In [1]: import numpy as np

In [2]: import numpy.linalg as la

In [3]: np.set_printoptions(precision=2, suppress=True, linewidth=160)

In [4]: def tidy(a):
   ...:     return np.round(a, 2) + 0
   ...: 

In [5]: K = np.load("x.npy")

In [6]: K
Out[6]: 
array([[  1,  -2,   4,  -8],
       [  1,  -1,   1,  -1],
       [  1,   0,   0,   0],
       [  1,   1,   1,   1],
       [  1,   2,   4,   8],
       [  1,   3,   9,  27],
       [  1,   4,  16,  64],
       [  1,   5,  25, 125],
       [  1,   6,  36, 216],
       [  1,   7,  49, 343],
       [  1,   8,  64, 512]])

In [7]: x = np.array([-2, 0, 0, -2])

In [8]: rhs = K @ x

In [9]: tidy(la.lstsq(K, rhs)[0])
Out[9]: array([-2.,  0.,  0., -2.])

In [10]: tidy(la.solve(K.T @ K, K.T @ rhs))
Out[10]: array([-2.,  0.,  0., -2.])

In [11]: la.solve(K, rhs)
LinAlgError: Last 2 dimensions of the array must be square


In [12]: rng = np.random.default_rng(24)

In [13]: rhs = rhs + 0.05 * rng.normal(size=11)

In [14]: tidy(rhs)
Out[14]: array([   14.07,     0.02,    -2.06,    -4.01,   -18.02,   -56.01,  -129.97,  -252.06,  -433.95,  -688.06, -1026.01])

In [15]: beta, *_ = la.lstsq(K, rhs)

In [16]: beta.round()
Out[16]: array([-2., -0.,  0., -2.])

In [17]: [round(float(la.norm(la.solve(K.T @ K + lam * np.eye(4), K.T @ rhs))), 2) for lam in (0, 1, 10, 100)]
Out[17]: [2.84, 2.53, 2.06, 1.99]

In [18]: out = K + rng.integers(-2, 3, (11, 1)) @ rng.integers(-2, 3, (1, 4))

In [19]: out
Out[19]: 
array([[  0,  -4,   3,  -8],
       [ -1,  -5,  -1,  -1],
       [  2,   2,   1,   0],
       [  3,   5,   3,   1],
       [  0,   0,   3,   8],
       [ -1,  -1,   7,  27],
       [  3,   8,  18,  64],
       [  0,   3,  24, 125],
       [  0,   4,  35, 216],
       [  3,  11,  51, 343],
       [  0,   6,  63, 512]])

In [20]: out - K
Out[20]: 
array([[-1, -2, -1,  0],
       [-2, -4, -2,  0],
       [ 1,  2,  1,  0],
       [ 2,  4,  2,  0],
       [-1, -2, -1,  0],
       [-2, -4, -2,  0],
       [ 2,  4,  2,  0],
       [-1, -2, -1,  0],
       [-1, -2, -1,  0],
       [ 2,  4,  2,  0],
       [-1, -2, -1,  0]])

In [21]: np.zeros(11, 4)
TypeError: Cannot interpret '4' as a data type


In [22]: K.sum(axis=1)
Out[22]: array([ -5,   0,   1,   4,  15,  40,  85, 156, 259, 400, 585])

In [23]: la.matrix_rank(K)
Out[23]: np.int64(4)

In [24]: K[11]
IndexError: index 11 is out of bounds for axis 0 with size 11


In [25]: x = np.array([3, 2, 3, 3])

In [26]: a = np.maximum(K @ x, 0)

In [27]: a
Out[27]: array([   0,    1,    3,   11,   43,  117,  251,  463,  771, 1193, 1747])

In [28]: K * (a > 1e-9)[:, None]
Out[28]: 
array([[  0,   0,   0,   0],
       [  1,  -1,   1,  -1],
       [  1,   0,   0,   0],
       [  1,   1,   1,   1],
       [  1,   2,   4,   8],
       [  1,   3,   9,  27],
       [  1,   4,  16,  64],
       [  1,   5,  25, 125],
       [  1,   6,  36, 216],
       [  1,   7,  49, 343],
       [  1,   8,  64, 512]])

In [29]: np.flatnonzero(a > 1e-9)
Out[29]: array([ 1,  2,  3,  4,  5,  6,  7,  8,  9, 10])

In [30]: np.maximum(K @ x, 0) - np.maximum(-K @ x, 0)
Out[30]: array([ -13,    1,    3,   11,   43,  117,  251,  463,  771, 1193, 1747])
